% ipython --no-banner

In [1]: import numpy as np

In [2]: from numpy import linalg as LA

In [3]: np.set_printoptions(precision=2, suppress=True, linewidth=140, floatmode="fixed")

In [4]: F = np.loadtxt("run1.csv", delimiter=",")

In [5]: print(F)
[[  28.00   47.00  -50.00  -53.00  -33.00   99.00]
 [   8.00   17.00  -56.00   64.00   46.00  -50.00]
 [ -50.00  -17.00  -41.00   72.00   35.00   52.00]
 [ -18.00   50.00  -89.00    1.00   38.00   29.00]
 [  24.00   76.00  -68.00  -64.00   18.00  -27.00]
 [-138.00  -36.00   -5.00   19.00   50.00   70.00]
 [ -88.00  -27.00   80.00  -82.00   18.00  -59.00]
 [  22.00  -42.00   67.00   51.00   20.00 -157.00]
 [  30.00    4.00  -53.00   62.00  -15.00   93.00]]

In [6]: A2 = F[0, 0] * F[1:] - np.outer(F[1:, 0], F[0])

In [7]: A2
Out[7]: 
array([[    0.00,   100.00, -1168.00,  2216.00,  1552.00, -2192.00],
       [    0.00,  1874.00, -3648.00,  -634.00,  -670.00,  6406.00],
       [    0.00,  2246.00, -3392.00,  -926.00,   470.00,  2594.00],
       [    0.00,  1000.00,  -704.00,  -520.00,  1296.00, -3132.00],
       [    0.00,  5478.00, -7040.00, -6782.00, -3154.00, 15622.00],
       [    0.00,  3380.00, -2160.00, -6960.00, -2400.00,  7060.00],
       [    0.00, -2210.00,  2976.00,  2594.00,  1286.00, -6574.00],
       [    0.00, -1298.00,    16.00,  3326.00,   570.00,  -366.00]])

In [8]: LA.matrix_rank(A2), LA.matrix_rank(F)
Out[8]: (np.int64(3), np.int64(4))

In [9]: F[:, 0] / F[0, 0]
Out[9]: array([ 1.00,  0.29, -1.79, -0.64,  0.86, -4.93, -3.14,  0.79,  1.07])

In [10]: U, sv, VT = LA.svd(A2)

In [11]: vecs = VT[:(sv > 1e-8).sum()]

In [12]: rng = np.random.default_rng(3468)

In [13]: x = A2[2] + 5 * A2[3] + rng.integers(2) * np.eye(6)[0]

In [14]: print(x)
[     1.00   7246.00  -6912.00  -3526.00   6950.00 -13066.00]

In [15]: np.allclose(vecs.T @ vecs @ x, x)
Out[15]: False

In [16]: print(LA.matrix_rank(np.vstack([A2, x])))
4

In [17]: print(np.diag(vecs.T @ vecs))
[0.00 0.34 0.66 0.87 0.22 0.91]

In [18]: round(LA.norm(x - vecs.T @ vecs @ x), 2)
Out[18]: np.float64(1.0)

In [19]: np.argsort(-LA.norm(F, axis=0).round(6), kind="stable")[:3]
Out[19]: array([5, 2, 0])

In [20]: [round(float(x), 2) for x in LA.svd(F, compute_uv=False)[:3]]
Out[20]: [280.61, 209.15, 185.07]

In [21]: A2 = F / LA.norm(F, axis=1, keepdims=True)

In [22]: C2 = A2 @ A2.T

In [23]: LA.norm(A2, axis=1)
Out[23]: array([1.00, 1.00, 1.00, 1.00, 1.00, 1.00, 1.00, 1.00, 1.00])

In [24]: np.argwhere(np.triu(np.abs(C2) > 0.95, 1))
Out[24]: array([], shape=(0, 2), dtype=int64)

In [25]: round(float(np.degrees(np.arccos(np.clip(C2[6, 3], -1, 1)))), 2)
Out[25]: 116.07

In [26]: print((np.abs(C2) > 0.9).astype(int))
[[1 0 0 0 0 0 0 1 0]
 [0 1 0 0 0 0 0 0 0]
 [0 0 1 0 0 0 0 0 0]
 [0 0 0 1 0 0 0 0 0]
 [0 0 0 0 1 0 0 0 0]
 [0 0 0 0 0 1 0 0 0]
 [0 0 0 0 0 0 1 0 0]
 [1 0 0 0 0 0 0 1 0]
 [0 0 0 0 0 0 0 0 1]]

In [27]: (C2 - 2 * np.eye(9)).round(6).argmax(axis=1)
Out[27]: array([8, 3, 5, 4, 3, 2, 7, 1, 2])

In [28]: mat = np.load("out15.npy")

In [29]: mat
Out[29]: 
array([[ 0,  0,  0,  0,  0,  0, -4],
       [ 0,  0,  0,  0,  0,  0,  0],
       [ 0,  0,  0,  0,  0,  0,  0],
       [ 0, -1,  0,  0,  0,  0,  0],
       [ 0,  0,  0,  0,  0,  3,  0],
       [-9,  0,  0,  0,  0,  0,  0],
       [ 0,  0,  0, -3,  0,  0,  0]])

In [30]: # columns 2 and 4 are equal

In [31]: U, sv, VT = LA.svd(F)

In [32]: print(np.argmax(sv[:-1] / (sv[1:] + 1e-6)) + 1)
4

In [33]: print(sv.round(2) + 0)
[280.61 209.15 185.07 147.51   0.00   0.00]

In [34]: A2 = U[:, :4] @ np.diag(sv[:4]) @ VT[:4]

In [35]: LA.matrix_rank(F, rtol=0.05)
Out[35]: np.int64(4)

In [36]: round(np.abs(F - A2).max(), 2)
Out[36]: np.float64(0.0)

In [37]: np.round(LA.norm(F - A2) / LA.norm(F), 2)
Out[37]: np.float64(0.0)
